$ ipython --no-banner

In [1]: import numpy as np

In [2]: import numpy.linalg as la

In [3]: np.set_printoptions(precision=3, suppress=True, linewidth=140)

In [4]: rng = np.random.default_rng(58030)

In [5]: M = np.eye(10, dtype=int)[rng.permutation(10)]

In [6]: M
Out[6]: 
array([[0, 0, 0, 0, 0, 0, 1, 0, 0, 0],
       [0, 0, 0, 0, 0, 0, 0, 0, 0, 1],
       [0, 0, 0, 1, 0, 0, 0, 0, 0, 0],
       [0, 0, 1, 0, 0, 0, 0, 0, 0, 0],
       [0, 0, 0, 0, 0, 1, 0, 0, 0, 0],
       [0, 1, 0, 0, 0, 0, 0, 0, 0, 0],
       [0, 0, 0, 0, 0, 0, 0, 0, 1, 0],
       [0, 0, 0, 0, 0, 0, 0, 1, 0, 0],
       [0, 0, 0, 0, 1, 0, 0, 0, 0, 0],
       [1, 0, 0, 0, 0, 0, 0, 0, 0, 0]])

In [7]: # 3 groups of indices that never mix

In [8]: lab = rng.permutation(10)

In [9]: lab
Out[9]: array([3, 9, 2, 1, 0, 6, 8, 4, 5, 7])

In [10]: B = M[lab][:, lab]

In [11]: print(np.allclose(B, M))
False

In [12]: B
Out[12]: 
array([[0, 0, 1, 0, 0, 0, 0, 0, 0, 0],
       [0, 0, 0, 0, 1, 0, 0, 0, 0, 0],
       [1, 0, 0, 0, 0, 0, 0, 0, 0, 0],
       [0, 1, 0, 0, 0, 0, 0, 0, 0, 0],
       [0, 0, 0, 0, 0, 1, 0, 0, 0, 0],
       [0, 0, 0, 0, 0, 0, 1, 0, 0, 0],
       [0, 0, 0, 0, 0, 0, 0, 1, 0, 0],
       [0, 0, 0, 0, 0, 0, 0, 0, 1, 0],
       [0, 0, 0, 1, 0, 0, 0, 0, 0, 0],
       [0, 0, 0, 0, 0, 0, 0, 0, 0, 1]])

In [13]: W1 = np.array([[0, 5, 4, 4],
    ...:     [1, 5, 5, 1],
    ...:     [1, 1, 4, 2],
    ...:     [4, 2, 1, 4],
    ...:     [4, 1, 3, 1],
    ...:     [5, 1, 2, 4],
    ...:     [2, 3, 0, 4],
    ...:     [0, 5, 2, 2],
    ...:     [0, 1, 5, 4],
    ...:     [1, 0, 5, 0]])

In [14]: beta = np.array([0, 0, 3, 2])

In [15]: H = np.maximum(M @ W1 + beta, 0)

In [16]: H
Out[16]: 
array([[2, 3, 3, 6],
       [1, 0, 8, 2],
       [4, 2, 4, 6],
       [1, 1, 7, 4],
       [5, 1, 5, 6],
       [1, 5, 8, 3],
       [0, 1, 8, 6],
       [0, 5, 5, 4],
       [4, 1, 6, 3],
       [0, 5, 7, 6]])

In [17]: Z = np.array([[3, 2], [1, 2], [0, 2], [1, 2]])

In [18]: W1 @ Z
Out[18]: 
array([[ 9, 26],
       [ 9, 24],
       [ 6, 16],
       [18, 22],
       [14, 18],
       [20, 24],
       [13, 18],
       [ 7, 18],
       [ 5, 20],
       [ 3, 12]])

In [19]: print((H @ Z).round(6).argmax(axis=1))
[1 1 1 1 1 1 1 1 1 1]

In [20]: H @ Z
Out[20]: 
array([[15, 28],
       [ 5, 22],
       [20, 32],
       [ 8, 26],
       [22, 34],
       [11, 34],
       [ 7, 30],
       [ 9, 28],
       [16, 28],
       [11, 36]])

In [21]: B = M ** -1
---------------------------------------------------------------------------
ValueError                                Traceback (most recent call last)
Cell In[21], line 1
----> 1 B = M ** -1

ValueError: Integers to negative integer powers are not allowed.

In [22]: B = la.inv(M)

In [23]: M @ B
Out[23]: 
array([[1., 0., 0., 0., 0., 0., 0., 0., 0., 0.],
       [0., 1., 0., 0., 0., 0., 0., 0., 0., 0.],
       [0., 0., 1., 0., 0., 0., 0., 0., 0., 0.],
       [0., 0., 0., 1., 0., 0., 0., 0., 0., 0.],
       [0., 0., 0., 0., 1., 0., 0., 0., 0., 0.],
       [0., 0., 0., 0., 0., 1., 0., 0., 0., 0.],
       [0., 0., 0., 0., 0., 0., 1., 0., 0., 0.],
       [0., 0., 0., 0., 0., 0., 0., 1., 0., 0.],
       [0., 0., 0., 0., 0., 0., 0., 0., 1., 0.],
       [0., 0., 0., 0., 0., 0., 0., 0., 0., 1.]])

In [24]: np.allclose(B, M.T)
Out[24]: True

In [25]: (np.abs(B) > 1e-9).astype(int)
Out[25]: 
array([[0, 0, 0, 0, 0, 0, 0, 0, 0, 1],
       [0, 0, 0, 0, 0, 1, 0, 0, 0, 0],
       [0, 0, 0, 1, 0, 0, 0, 0, 0, 0],
       [0, 0, 1, 0, 0, 0, 0, 0, 0, 0],
       [0, 0, 0, 0, 0, 0, 0, 0, 1, 0],
       [0, 0, 0, 0, 1, 0, 0, 0, 0, 0],
       [1, 0, 0, 0, 0, 0, 0, 0, 0, 0],
       [0, 0, 0, 0, 0, 0, 0, 1, 0, 0],
       [0, 0, 0, 0, 0, 0, 1, 0, 0, 0],
       [0, 1, 0, 0, 0, 0, 0, 0, 0, 0]])

In [26]: la.det(M) * B
Out[26]: 
array([[-0., -0., -0., -0., -0., -0., -0., -0., -0., -1.],
       [-0., -0., -0., -0., -0., -1., -0., -0., -0., -0.],
       [-0., -0., -0., -1., -0., -0., -0., -0., -0., -0.],
       [-0., -0., -1., -0., -0., -0., -0., -0., -0., -0.],
       [-0., -0., -0., -0., -0., -0., -0., -0., -1., -0.],
       [-0., -0., -0., -0., -1., -0., -0., -0., -0., -0.],
       [-1., -0., -0., -0., -0., -0., -0., -0., -0., -0.],
       [-0., -0., -0., -0., -0., -0., -0., -1., -0., -0.],
       [-0., -0., -0., -0., -0., -0., -1., -0., -0., -0.],
       [-0., -1., -0., -0., -0., -0., -0., -0., -0., -0.]])

In [27]: X = np.load("mat.npy")

In [28]: X
Out[28]: 
array([[  5,   6,   7,   8,   9,  10,  11,  12,  13],
       [ 14,  15,  16,  17,  18,  19,  20,  21,  22],
       [ 23,  24,  25,  26,  27,  28,  29,  30,  31],
       [ 32,  33,  34,  35,  36,  37,  38,  39,  40],
       [ 41,  42,  43,  44,  45,  46,  47,  48,  49],
       [ 50,  51,  52,  53,  54,  55,  56,  57,  58],
       [ 59,  60,  61,  62,  63,  64,  65,  66,  67],
       [ 68,  69,  70,  71,  72,  73,  74,  75,  76],
       [ 77,  78,  79,  80,  81,  82,  83,  84,  85],
       [ 86,  87,  88,  89,  90,  91,  92,  93,  94],
       [ 95,  96,  97,  98,  99, 100, 101, 102, 103],
       [104, 105, 106, 107, 108, 109, 110, 111, 112]])

In [29]: # null space of dimension 7

In [30]: rank = la.matrix_rank(X)

In [31]: print(rank)
2

In [32]: N = la.svd(X)[2][rank:].T

In [33]: N.shape
Out[33]: (9, 7)

In [34]: print([int(la.matrix_rank(X[:, :j + 1])) for j in range(9)])
[1, 2, 2, 2, 2, 2, 2, 2, 2]

In [35]: np.allclose(X @ N, 0)
Out[35]: True

In [36]: la.matrix_rank(X.T @ X), la.matrix_rank(X @ X.T)
Out[36]: (np.int64(2), np.int64(2))

In [37]: la.matrix_rank(X, rtol=0.1)
Out[37]: np.int64(1)

In [38]: Uu, s, vt = la.svd(X)

In [39]: vecs = vt[:(s > 1e-8).sum()]

In [40]: vec = X[8] + 5 * X[10] + rng.integers(2) * np.eye(9)[3]

In [41]: print(vec)
[552. 558. 564. 570. 576. 582. 588. 594. 600.]

In [42]: np.diag(vecs.T @ vecs)
Out[42]: array([0.378, 0.261, 0.178, 0.128, 0.111, 0.128, 0.178, 0.261, 0.378])

In [43]: la.matrix_rank(np.vstack([X, vec]))
Out[43]: np.int64(2)

In [44]: print(round(float(la.norm(vec - vecs.T @ vecs @ vec)), 3))
0.0

In [45]: u, g = X[3], X[9]

In [46]: u @ g
Out[46]: np.int64(29220)

In [47]: print(u @ u)
11724

In [48]: pr = (u @ g) / (u @ u) * u

In [49]: pr
Out[49]: array([79.754, 82.247, 84.739, 87.231, 89.724, 92.216, 94.708, 97.201, 99.693])

In [50]: np.round(la.norm(u + g) ** 2 + la.norm(u - g) ** 2, 3)
Out[50]: np.float64(169368.0)

In [51]: g - pr
Out[51]: array([ 6.246,  4.753,  3.261,  1.769,  0.276, -1.216, -2.708, -4.201, -5.693])

In [52]: cov = X.T @ X

In [53]: np.round(la.svd(X, compute_uv=False) ** 2, 3) + 0
Out[53]: array([474411.788,    158.212,      0.   ,      0.   ,      0.   ,      0.   ,      0.   ,      0.   ,      0.   ])

In [54]: np.trace(cov), (X ** 2).sum()
Out[54]: (np.int64(474570), np.int64(474570))

In [55]: (X @ X.T).shape
Out[55]: (12, 12)

In [56]: np.diag(cov)
Out[56]: array([47226, 48546, 49890, 51258, 52650, 54066, 55506, 56970, 58458])

In [57]: np.allclose(cov, cov.T)
Out[57]: True

In [58]: E = np.loadtxt("dump.csv", delimiter=",")

In [59]: E
Out[59]: 
array([[-10.624,   2.287,  -0.224,   0.132,  -0.084,  -7.664,   5.757,   1.521],
       [-10.613,   6.162,  -7.39 ,   4.843,   2.892,  -9.925,   5.444,   3.349],
       [-13.087,   4.689, -13.803,  11.848,   3.743, -12.451,   7.645,   6.648],
       [ -7.869,   8.724, -11.722,  14.008,   0.226, -10.106,  16.295,  -3.523],
       [-15.228,   6.593, -15.457,   4.356,  11.597, -12.645,  -5.901,  17.617],
       [ -6.569,   7.471,  -1.328,  -0.515,   3.534,  -3.907,   7.346,   0.934],
       [ -4.579,   9.734,  -2.735,  -1.131,   7.986,  -0.184,   7.551,   4.263],
       [ -6.502,   9.861,  -3.837,  -0.838,   6.139,  -4.546,   4.473,   3.118],
       [ -3.771,   9.243,  -5.329,   4.715,   7.141,   0.739,  14.448,   2.666],
       [ -8.152,   6.724,  -4.498,   1.487,   5.452,  -4.741,   6.263,   4.808],
       [ -4.087,  14.295,  -7.803,   1.065,  10.111,  -2.677,   5.661,   4.402],
       [ -3.816,  10.612,  -4.002,   0.94 ,   7.846,  -0.006,   9.901,   3.066],
       [ -1.122,  14.046,  -5.756,   3.706,   7.753,   0.816,  14.107,  -0.656],
       [ -5.587,  10.201,  -6.709,   1.92 ,   9.452,  -1.594,   7.397,   6.535],
       [ -9.775,   5.281,  -5.495,   4.65 ,   1.927,  -8.272,   7.867,   1.954],
       [-10.496,   3.148,  -1.979,   0.8  ,   1.715,  -7.262,   5.368,   3.327],
       [ -6.62 ,   8.304,  -1.54 ,  -3.094,   6.509,  -2.868,   3.749,   4.505],
       [ -3.071,  12.54 ,  -4.   ,   0.188,   7.636,  -0.742,   8.984,   1.371],
       [ -6.861,   9.531,  -6.012,   0.349,   8.831,  -3.285,   4.475,   6.979],
       [ -7.396,   6.13 ,  -2.884,   2.096,   3.357,  -4.22 ,   9.171,   1.84 ],
       [ -8.273,   7.505,  -8.343,   0.441,  13.868,  -0.632,   2.637,  15.461],
       [ -7.163,   6.491,   1.737,  -4.98 ,   3.807,  -3.481,   3.433,   2.311],
       [ -1.627,  11.599,   0.174,  -2.753,   7.056,   2.356,  10.282,   0.174],
       [ -7.014,   9.69 , -11.51 ,  11.504,   3.69 ,  -7.438,  14.232,  -0.008],
       [ -3.263,  11.753,  -5.213,  -0.472,  11.936,   2.304,   7.863,   7.482],
       [ -6.49 ,   5.952,   3.554,  -8.648,   7.322,   0.451,   1.434,   6.782],
       [ -6.663,   6.064,   2.438,  -2.117,  -0.355,  -4.905,   7.994,  -3.313],
       [ -3.726,   7.53 ,   0.209,   0.857,   3.467,   0.53 ,  13.751,  -1.178],
       [ -6.828,  10.845,  -2.545,  -5.486,   8.213,  -4.507,  -1.26 ,   5.702],
       [ -5.211,   9.007,  -2.639,  -1.192,   7.709,  -0.666,   7.038,   4.692]])

In [60]: np.unique(E.round(6), axis=0).shape
Out[60]: (30, 8)

In [61]: np.abs(np.diag(la.qr(E)[1])) > 1e-9
Out[61]: array([ True,  True,  True,  True,  True, False, False, False])

In [62]: W0 = np.load("sample18.npy")

In [63]: W0
Out[63]: 
array([[-0.34 , -0.03 ,  0.539,  0.378, -0.186,  0.253, -0.027, -0.017,  0.584,  0.101],
       [-0.217, -0.498, -0.083, -0.117, -0.563, -0.358,  0.439, -0.212, -0.017,  0.042],
       [-0.742,  0.297, -0.331,  0.248,  0.15 , -0.162, -0.02 , -0.167, -0.106, -0.318],
       [-0.217,  0.095,  0.248, -0.803,  0.011, -0.072, -0.122,  0.084,  0.266, -0.374],
       [-0.186,  0.476,  0.067, -0.093, -0.168, -0.163,  0.328,  0.595, -0.114,  0.443],
       [ 0.031, -0.004, -0.051, -0.106,  0.636, -0.125,  0.55 , -0.265,  0.366,  0.24 ],
       [-0.031, -0.485, -0.111,  0.204,  0.272, -0.22 ,  0.002,  0.687,  0.178, -0.288],
       [ 0.371,  0.375, -0.421,  0.119, -0.328, -0.211,  0.012, -0.001,  0.573, -0.221],
       [ 0.247,  0.215,  0.577,  0.247,  0.055, -0.49 ,  0.192, -0.1  , -0.234, -0.392],
       [-0.062, -0.063,  0.043, -0.013,  0.095, -0.634, -0.586, -0.115,  0.125,  0.456]])

In [64]: # columns are unit length and at right angles

In [65]: vec = np.array([4, 5, 3, 0, 1, -4, 2, 3, 3, 2])

In [66]: y = W0 @ vec

In [67]: y
Out[67]: array([ 0.759, -2.462, -3.176,  0.711,  5.309,  2.972,  0.293,  3.913,  4.416,  1.964])

In [68]: print(np.round(la.solve(W0, W0[:, 4]), 3) + 0)
[0. 0. 0. 0. 1. 0. 0. 0. 0. 0.]

In [69]: np.round(la.solve(W0, 2 * y), 3) + 0
Out[69]: array([ 8., 10.,  6.,  0.,  2., -8.,  4.,  6.,  6.,  4.])

In [70]: np.round(la.solve(W0, y + W0[:, 5]), 3) + 0
Out[70]: array([ 4.,  5.,  3.,  0.,  1., -3.,  2.,  3.,  3.,  2.])

In [71]: np.round(la.solve(W0.T, W0[9]), 3) + 0
Out[71]: array([0., 0., 0., 0., 0., 0., 0., 0., 0., 1.])

In [72]: A = np.load("a.npy")

In [73]: A
Out[73]: 
array([[ 0.6, -0.4, -1. ,  2. ,  1.1,  1.1, -0.3,  0.8,  0.2,  0.2,  0.2,  0.4, -0.4],
       [-2.3,  0.3,  1. , -0.8, -1.6, -2.8,  1.2,  0.2, -0.8, -1.8,  0.2,  0.9,  0.9],
       [ 1.4,  0.4,  0. ,  0.6, -1.3,  0.6, -0.1,  0.1, -0.8,  1.9, -0.3,  0.3, -0.8],
       [ 1. ,  0.5,  1.3, -0.5,  1.2, -0.6, -2.4, -1. , -0.4, -1.4,  0.8,  0.2, -1. ],
       [-2. , -0.3, -0.8,  1.6,  0.8,  1. , -0.6, -1.2,  1.7, -1.6,  0. ,  2. ,  0.4],
       [-1.2,  0.1, -0.3, -0.9,  1.2,  0.7,  0.2,  0.6,  0.4, -1.1,  0.7,  0.4,  0.4],
       [ 0.9, -0.1, -0.8,  0.4,  0.2,  0.1,  0. , -0.1,  0.3,  0.3,  1. , -0.1,  1.2],
       [-1.3,  0.2, -2. ,  0.6,  1.1,  0.4, -0.3,  0. ,  0.8, -1.8, -0.1, -1.9, -0.8]])

In [74]: vec = np.array([-2, 1, -2, 0, 1, -2, 2, 1, 2, -2, 1, 2, 1])

In [75]: (A * vec).sum(axis=1)
Out[75]: array([  0.1,  14.4, -10.9,  -5.3,  12.7,   8.8,   1.6,   7. ])

In [76]: np.einsum("ij,j->i", A, vec)
Out[76]: array([  0.1,  14.4, -10.9,  -5.3,  12.7,   8.8,   1.6,   7. ])

In [77]: (A @ vec).argmax()
Out[77]: np.int64(1)

In [78]: print(A @ np.eye(13)[2])
[-1.   1.   0.   1.3 -0.8 -0.3 -0.8 -2. ]
